$ ipython --no-banner

In [1]: import numpy as np

In [2]: np.set_printoptions(precision=1, suppress=True, linewidth=100, legacy="1.25")

In [3]: def rd(a):
   ...:     return np.round(a, 1) + 0
   ...: 

In [4]: mat = np.load("mat.npy")

In [5]: print(mat)
[[-2.8  0.1 -0.5 -3.4 -1.4  3.4]
 [-2.4  0.4  0.2 -3.6 -1.7  3.2]
 [-2.8  0.   0.2 -3.1 -2.2  3.3]
 [-2.8 -0.1  0.2 -3.1 -1.9  3. ]
 [-3.   0.1 -0.2 -3.  -2.   3.4]
 [-3.   0.1 -0.3 -3.2 -1.9  2.7]
 [-3.   0.2 -0.4 -2.9 -1.9  3.3]
 [-2.8  0.4 -0.4 -2.8 -2.3  2.9]
 [-2.4 -0.3  0.  -3.7 -2.5  3.1]
 [-2.7  0.   0.1 -2.4 -2.1  3.1]
 [-2.9 -0.4  0.4 -2.7 -2.2  2.7]
 [-3.1 -0.4  0.  -3.1 -2.4  3.2]
 [-3.7 -0.1 -0.2 -3.  -1.8  3. ]
 [-2.8 -0.3  0.4 -2.8 -1.6  2.6]
 [-2.8 -0.1 -0.1 -2.6 -1.2  3.2]
 [-3.6  0.3 -0.3 -3.1 -2.1  2.9]
 [-2.8 -3.3 -0.9 -2.8 -2.8 -1.8]
 [-3.5 -3.5 -0.7 -3.6 -2.9 -1.5]
 [-3.5 -2.9 -1.4 -2.6 -3.1 -2.4]
 [-3.2 -2.7 -1.2 -3.9 -2.7 -2.6]
 [-2.5 -2.8 -1.3 -2.7 -3.1 -2. ]
 [-2.7 -2.8 -1.1 -3.5 -3.1 -2.7]
 [-2.5 -2.8 -1.2 -3.1 -2.2 -1.8]
 [-3.2 -3.2 -0.8 -2.9 -3.3 -2.1]
 [-3.1 -3.  -0.4 -3.  -3.1 -1.7]
 [-2.5 -3.3 -0.8 -2.5 -2.8 -1.8]
 [-3.6 -3.2 -1.1 -2.6 -3.1 -2.1]
 [-3.2 -2.9 -1.1 -3.  -2.7 -2.1]
 [-2.8 -3.4 -0.8 -3.1 -3.2 -2.2]
 [-2.5 -3.4 -1.3 -3.3 -2.7 -2.4]
 [-2.6 -2.7 -0.5 -2.9 -3.1 -2.3]
 [-2.8 -3.2 -1.1 -3.  -2.6 -1.8]]

In [6]: Xc = mat - mat.mean(axis=0)

In [7]: left, sigma, vt = np.linalg.svd(Xc, full_matrices=False)

In [8]: print(np.abs(left[:, 0]).argmax())
29

In [9]: print(np.searchsorted(np.cumsum(sigma ** 2) / (sigma ** 2).sum(), 0.9) + 1)
1

In [10]: print(rd(Xc.mean(axis=0)))
[0. 0. 0. 0. 0. 0.]

In [11]: print(rd(sigma ** 2 / (sigma ** 2).sum()))
[0.9 0.  0.  0.  0.  0. ]

In [12]: print(np.linalg.matrix_rank(Xc))
6

In [13]: print(rd((sigma ** 2).sum() ** 2 / (sigma ** 4).sum()))
1.1

In [14]: f, v = mat[7], mat[10]

In [15]: print(rd(f @ v))
28.2

In [16]: pr = (f @ v) / (f @ f) * f

In [17]: print(rd(v - pr))
[-0.2 -0.8  0.8  0.   0.  -0.1]

In [18]: print(rd((v - pr) @ f))
0.0

In [19]: print(rd(np.outer(f, v)))
[[ 8.1  1.1 -1.1  7.6  6.2 -7.6]
 [-1.2 -0.2  0.2 -1.1 -0.9  1.1]
 [ 1.2  0.2 -0.2  1.1  0.9 -1.1]
 [ 8.1  1.1 -1.1  7.6  6.2 -7.6]
 [ 6.7  0.9 -0.9  6.2  5.1 -6.2]
 [-8.4 -1.2  1.2 -7.8 -6.4  7.8]]

In [20]: print(rd(pr))
[-2.7  0.4 -0.4 -2.7 -2.2  2.8]

In [21]: print(np.linalg.matrix_rank(np.outer(f, v)))
1

In [22]: x0 = np.array([3, 0, 5, 2, 3, 4])

In [23]: rhs = mat @ x0

In [24]: b, lr = np.zeros(6), 1 / np.linalg.norm(mat, 2) ** 2

In [25]: for i in range(6):
    ...:     b -= lr * mat.T @ (mat @ b - rhs)
    ...:     if i % 2 == 0: print(i, round(np.linalg.norm(mat @ b - rhs), 1))
    ...: 
0 41.3
2 20.1
4 12.3

In [26]: print(rd(np.linalg.cond(mat)))
22.6

In [27]: print(rd(b))
[2.2 2.9 1.  2.3 2.4 2.8]

In [28]: P = mat @ np.linalg.solve(mat.T @ mat, mat.T)

In [29]: print(rd(np.linalg.eigvalsh(P)))
[0. 0. 0. 0. 0. 0. 0. 0. 0. 0. 0. 0. 0. 0. 0. 0. 0. 0. 0. 0. 0. 0. 0. 0. 0. 0. 1. 1. 1. 1. 1. 1.]

In [30]: print(np.trace(P))
6.0

In [31]: K = np.load("m.npy")

In [32]: print(K)
[[ -6  -6   3   3]
 [-10  -6   5   3]
 [  0   0  -6  -6]
 [  0   0 -10  -6]]

In [33]: B = K / np.sqrt((K ** 2).mean(axis=1, keepdims=True))

In [34]: print(rd(np.linalg.norm(B, axis=1)))
[2. 2. 2. 2.]

In [35]: print(rd(B[1]))
[-1.5 -0.9  0.8  0.5]

In [36]: print(np.linalg.matrix_rank(B) == np.linalg.matrix_rank(K))
True

In [37]: rng = np.random.default_rng(42680)

In [38]: m1 = np.triu(rng.random((5, 5)) < 0.5, 1).astype(int)

In [39]: m1 = m1 + m1.T

In [40]: print(m1)
[[0 1 0 0 1]
 [1 0 1 0 1]
 [0 1 0 0 0]
 [0 0 0 0 1]
 [1 1 0 1 0]]

In [41]: # equal to its transpose

In [42]: left, sigma, vt = np.linalg.svd(m1)

In [43]: print(np.argmax(sigma[:-1] / (sigma[1:] + 1e-6)) + 1)
4

In [44]: print(rd(sigma))
[2.3 1.6 1.3 0.6 0. ]

In [45]: B = left[:, :4] @ np.diag(sigma[:4]) @ vt[:4]

In [46]: print(np.linalg.matrix_rank(m1, rtol=0.05))
4

In [47]: print(rd(np.linalg.norm(m1 - B) / np.linalg.norm(m1)))
0.0

In [48]: print(np.linalg.matrix_rank(B))
4

In [49]: print(rd(B))
[[0. 1. 0. 0. 1.]
 [1. 0. 1. 0. 1.]
 [0. 1. 0. 0. 0.]
 [0. 0. 0. 0. 1.]
 [1. 1. 0. 1. 0.]]

In [50]: print(rd(np.linalg.norm(m1, 2) / np.linalg.norm(m1)))
0.7

In [51]: print(np.linalg.matrix_rank(m1, rtol=0.1))
4

In [52]: print([round(float(x), 1) for x in np.linalg.svd(m1, compute_uv=False)[:3]])
[2.3, 1.6, 1.3]

In [53]: print(np.argsort(-np.linalg.norm(m1, axis=0).round(6), kind="stable")[:3])
[1 4 0]

In [54]: idx = rng.permutation(5)

In [55]: print(idx)
[3 1 2 0 4]

In [56]: B = m1[idx][:, idx]

In [57]: print(np.diag(B))
[0 0 0 0 0]

In [58]: print(B)
[[0 0 0 0 1]
 [0 0 1 1 1]
 [0 1 0 0 0]
 [0 1 0 0 1]
 [1 1 0 1 0]]

In [59]: print(rd(np.linalg.det(B)), rd(np.linalg.det(m1[idx])))
0.0 0.0

In [60]: print(np.trace(B))
0

In [61]: print(np.allclose(B, m1))
False

In [62]: print(rd(np.sort(np.abs(np.linalg.eigvals(B)))))
[0.  0.6 1.3 1.6 2.3]

In [63]: feats = np.load("dump.npy")

In [64]: print(feats)
[[ 3  3  3  3  3  3  3]
 [ 3  6  6  6  6  6  6]
 [ 3  6  9  9  9  9  9]
 [ 3  6  9 12 12 12 12]
 [ 3  6  9 12 15 15 15]
 [ 3  6  9 12 15 18 18]
 [ 3  6  9 12 15 18 21]]

In [65]: vals, V = np.linalg.eigh(feats)

In [66]: print(rd(V.T @ feats @ V))
[[ 0.8  0.   0.   0.   0.   0.   0. ]
 [ 0.   0.9  0.   0.   0.   0.   0. ]
 [ 0.   0.   1.1  0.   0.   0.   0. ]
 [ 0.   0.   0.   1.7  0.   0.   0. ]
 [ 0.   0.   0.   0.   3.   0.   0. ]
 [ 0.   0.   0.   0.   0.   7.9  0. ]
 [ 0.   0.   0.   0.   0.   0.  68.6]]

In [67]: gram = feats.T @ feats

In [68]: print(np.diag(gram))
[  63  225  450  702  945 1143 1260]

In [69]: print(np.linalg.matrix_rank(gram))
7

In [70]: print(np.allclose(gram, gram.T))
True

In [71]: print(gram)
[[  63  117  162  198  225  243  252]
 [ 117  225  315  387  441  477  495]
 [ 162  315  450  558  639  693  720]
 [ 198  387  558  702  810  882  918]
 [ 225  441  639  810  945 1035 1080]
 [ 243  477  693  882 1035 1143 1197]
 [ 252  495  720  918 1080 1197 1260]]

In [72]: print(np.trace(gram), (feats ** 2).sum())
4788 4788

In [73]: q, Rm = np.linalg.qr(feats)

In [74]: print(rd(q @ Rm))
[[ 3.  3.  3.  3.  3.  3.  3.]
 [ 3.  6.  6.  6.  6.  6.  6.]
 [ 3.  6.  9.  9.  9.  9.  9.]
 [ 3.  6.  9. 12. 12. 12. 12.]
 [ 3.  6.  9. 12. 15. 15. 15.]
 [ 3.  6.  9. 12. 15. 18. 18.]
 [ 3.  6.  9. 12. 15. 18. 21.]]

In [75]: print(q.shape, Rm.shape)
(7, 7) (7, 7)

In [76]: print(rd(np.abs(np.diag(Rm))))
[7.9 2.8 2.7 2.7 2.6 2.4 2.1]

In [77]: print(rd(abs(Rm[0, 0])), rd(np.linalg.norm(feats[:, 0])))
7.9 7.9

In [78]: B = feats / np.sqrt((feats ** 2).mean(axis=1, keepdims=True))

In [79]: print(np.linalg.matrix_rank(B) == np.linalg.matrix_rank(feats))
True

In [80]: print(rd(feats - feats.mean(axis=1, keepdims=True)))
[[ 0.   0.   0.   0.   0.   0.   0. ]
 [-2.6  0.4  0.4  0.4  0.4  0.4  0.4]
 [-4.7 -1.7  1.3  1.3  1.3  1.3  1.3]
 [-6.4 -3.4 -0.4  2.6  2.6  2.6  2.6]
 [-7.7 -4.7 -1.7  1.3  4.3  4.3  4.3]
 [-8.6 -5.6 -2.6  0.4  3.4  6.4  6.4]
 [-9.  -6.  -3.   0.   3.   6.   9. ]]

In [81]: data = np.loadtxt("test14.csv", delimiter=",")

In [82]: print(data)
[[-0.2 -2.1  0.3]
 [ 0.2  0.3 -0.3]
 [ 1.1 -0.2 -1. ]
 [-0.4  0.5  0.4]
 [ 1.  -1.7 -1. ]
 [-0.2  0.   0.2]
 [ 1.1 -1.8 -1. ]
 [-0.3 -0.3  0.1]
 [ 0.3 -0.5 -0.4]
 [-0.8 -1.1  0.7]
 [-1.7 -1.1  2. ]]

In [83]: print((feats + feats.T) / 2)
[[ 3.  3.  3.  3.  3.  3.  3.]
 [ 3.  6.  6.  6.  6.  6.  6.]
 [ 3.  6.  9.  9.  9.  9.  9.]
 [ 3.  6.  9. 12. 12. 12. 12.]
 [ 3.  6.  9. 12. 15. 15. 15.]
 [ 3.  6.  9. 12. 15. 18. 18.]
 [ 3.  6.  9. 12. 15. 18. 21.]]

In [84]: feats.inv()
Traceback (most recent call last):
  Cell In[84], line 1
    feats.inv()
AttributeError: 'numpy.ndarray' object has no attribute 'inv'


In [85]: print(rd(np.sort(np.abs(np.linalg.eigvals(feats)))))
[ 0.8  0.9  1.1  1.7  3.   7.9 68.6]

In [86]: B = np.array([[3, -4], [-4, 1], [0, -3]])

In [87]: print(rd(np.einsum("ij,ij->i", data, data)))
[4.5 0.2 2.2 0.6 4.9 0.1 5.4 0.2 0.5 2.3 8.1]

In [88]: x0 = np.array([1, 3, 2])

In [89]: rhs = data @ x0

In [90]: b, lr = np.zeros(3), 1 / np.linalg.norm(data, 2) ** 2

In [91]: for i in range(200):
    ...:     b -= lr * data.T @ (data @ b - rhs)
    ...:     if i % 50 == 0: print(i, round(np.linalg.norm(data @ b - rhs), 1))
    ...: 
0 1.5
50 0.5
100 0.4
150 0.3

In [92]: print(rd(np.linalg.cond(data)))
14.4

In [93]: Xc = (data - data.mean(axis=0)) / data.std(axis=0)

In [94]: print(rd(Xc.std(axis=0)))
[1. 1. 1.]

In [95]: b = np.linalg.lstsq(np.delete(Xc, 1, axis=1), Xc[:, 1])[0]

In [96]: print(rd(1 - np.var(Xc[:, 1] - np.delete(Xc, 1, axis=1) @ b)))
0.2

In [97]: print(rd(b))
[-2.9 -2.8]

In [98]: print(np.abs(b).argmax())
0

In [99]: f = np.array([3, 2, -3]) + 0.5

In [100]: E = np.eye(3) - 2 * np.outer(f, f) / (f @ f)

In [101]: print(rd(E))
[[ 0.  -0.7  0.7]
 [-0.7  0.5  0.5]
 [ 0.7  0.5  0.5]]

In [102]: # equal to its transpose

In [103]: vals, V = np.linalg.eig(E)

In [104]: print(rd(E @ V[:, 0] - vals[0] * V[:, 0]))
[0. 0. 0.]

In [105]: print(rd(np.sort(np.linalg.eigvals(np.linalg.inv(E)))))
[-1.  1.  1.]

In [106]: A = np.array([[0, 0, 0, 1, 2],
     ...:     [2, 2, 2, 1, 1],
     ...:     [1, 0, 1, 0, 0],
     ...:     [2, 0, 1, 0, 0],
     ...:     [0, 2, 0, 0, 1],
     ...:     [2, 2, 0, 2, 2]])

In [107]: x0 = np.array([3, 0, 0, 1, 3])

In [108]: rhs = A @ x0

In [109]: b, lr = np.zeros(5), 1 / np.linalg.norm(A, 2) ** 2

In [110]: for i in range(4):
     ...:     b -= lr * A.T @ (A @ b - rhs)
     ...:     if i % 1 == 0: print(i, round(np.linalg.norm(A @ b - rhs), 1))
     ...: 
0 3.9
1 3.5
2 3.2
3 2.9

In [111]: print(rd(b))
[2.  1.2 0.7 1.6 1.9]

In [112]: q, Rm = np.linalg.qr(A)

In [113]: print(rd(q))
[[ 0.   0.   0.   0.7 -0.7]
 [-0.6 -0.3 -0.6  0.2  0.3]
 [-0.3  0.2 -0.3  0.  -0.1]
 [-0.6  0.5  0.1 -0.4 -0.4]
 [ 0.  -0.8 -0.1 -0.4 -0.5]
 [-0.6 -0.3  0.7  0.2  0.2]]

In [114]: print(rd(Rm))
[[-3.6 -2.2 -1.9 -1.7 -1.7]
 [ 0.  -2.7  0.1 -0.9 -1.6]
 [ 0.   0.  -1.5  0.8  0.7]
 [ 0.   0.   0.   1.4  1.7]
 [ 0.   0.   0.   0.  -1.2]]

In [115]: print(np.trace(q @ q.T))
5.0

In [116]: print(q.shape, Rm.shape)
(6, 5) (5, 5)

In [117]: print(np.allclose(Rm.T @ Rm, A.T @ A))
True

In [118]: print(rd(q.T @ q))
[[1. 0. 0. 0. 0.]
 [0. 1. 0. 0. 0.]
 [0. 0. 1. 0. 0.]
 [0. 0. 0. 1. 0.]
 [0. 0. 0. 0. 1.]]

In [119]: print(rd(np.abs(np.linalg.eigvals(Rm)).max()))
3.6

In [120]: print(rd(np.linalg.det(Rm)))
22.9

In [121]: print(rd((Rm - Rm.T) / 2))
[[ 0.  -1.1 -1.  -0.8 -0.8]
 [ 1.1  0.   0.1 -0.4 -0.8]
 [ 1.  -0.1  0.   0.4  0.4]
 [ 0.8  0.4 -0.4  0.   0.8]
 [ 0.8  0.8 -0.4 -0.8  0. ]]

In [122]: print(rd(np.sort(np.abs(np.linalg.eigvals(Rm)))))
[1.2 1.4 1.5 2.7 3.6]

In [123]: print(rd(np.trace(Rm)))
-7.5

In [124]: B = np.c_[A[:, :4] @ np.array([[1, 2, 1, 2], [1, 2, 0, 0], [1, 2, 1, 0], [0, 0, 0, 0]]), np.array([3, 0, 0, -2, 1, 2])]

In [125]: print(B)
[[ 0  0  0  0  3]
 [ 6 12  4  4  0]
 [ 2  4  2  2  0]
 [ 3  6  3  4 -2]
 [ 2  4  0  0  1]
 [ 4  8  2  4  2]]

In [126]: print(np.linalg.matrix_rank(B))
4

In [127]: print(rd(np.linalg.norm(B - A @ np.linalg.lstsq(A, B)[0], axis=0)))
[0.  0.  0.  0.  0.9]

In [128]: print(rd(np.linalg.norm(np.linalg.qr(A)[0].T @ B, axis=0) ** 2 / ((B ** 2).sum(axis=0) + 1e-12)))
[1. 1. 1. 1. 1.]

In [129]: P = A @ np.linalg.solve(A.T @ A, A.T)

In [130]: print(rd(P))
[[ 1.   0.   0.1  0.   0.   0. ]
 [ 0.   0.9  0.2 -0.1  0.   0. ]
 [ 0.1  0.2  0.2  0.3 -0.1 -0.2]
 [ 0.  -0.1  0.3  0.9  0.   0.1]
 [ 0.   0.  -0.1  0.   1.   0. ]
 [ 0.   0.  -0.2  0.1  0.   1. ]]

In [131]: print(rd(np.diag(P)))
[1.  0.9 0.2 0.9 1.  1. ]

In [132]: print(rd(np.trace(P)))
5.0

In [133]: print(rd(np.linalg.eigvalsh(P)))
[0. 1. 1. 1. 1. 1.]

In [134]: print(rd(P @ A[:, 3]))
[1. 1. 0. 0. 0. 2.]

In [135]: B = np.array([[-6, -2], [0, -9]])

In [136]: M = np.kron(np.eye(2, dtype=int), B)

In [137]: print(M)
[[-6 -2  0  0]
 [ 0 -9  0  0]
 [ 0  0 -6 -2]
 [ 0  0  0 -9]]

In [138]: x0 = np.array([1, 0, 0, 1])

In [139]: rhs = M @ x0

In [140]: b, lr = np.zeros(4), 1 / np.linalg.norm(M, 2) ** 2

In [141]: for i in range(40):
     ...:     b -= lr * M.T @ (M @ b - rhs)
     ...:     if i % 10 == 0: print(i, round(np.linalg.norm(M @ b - rhs), 1))
     ...: 
0 3.6
10 0.0
20 0.0
30 0.0

In [142]: print(rd(np.linalg.cond(M)))
1.6
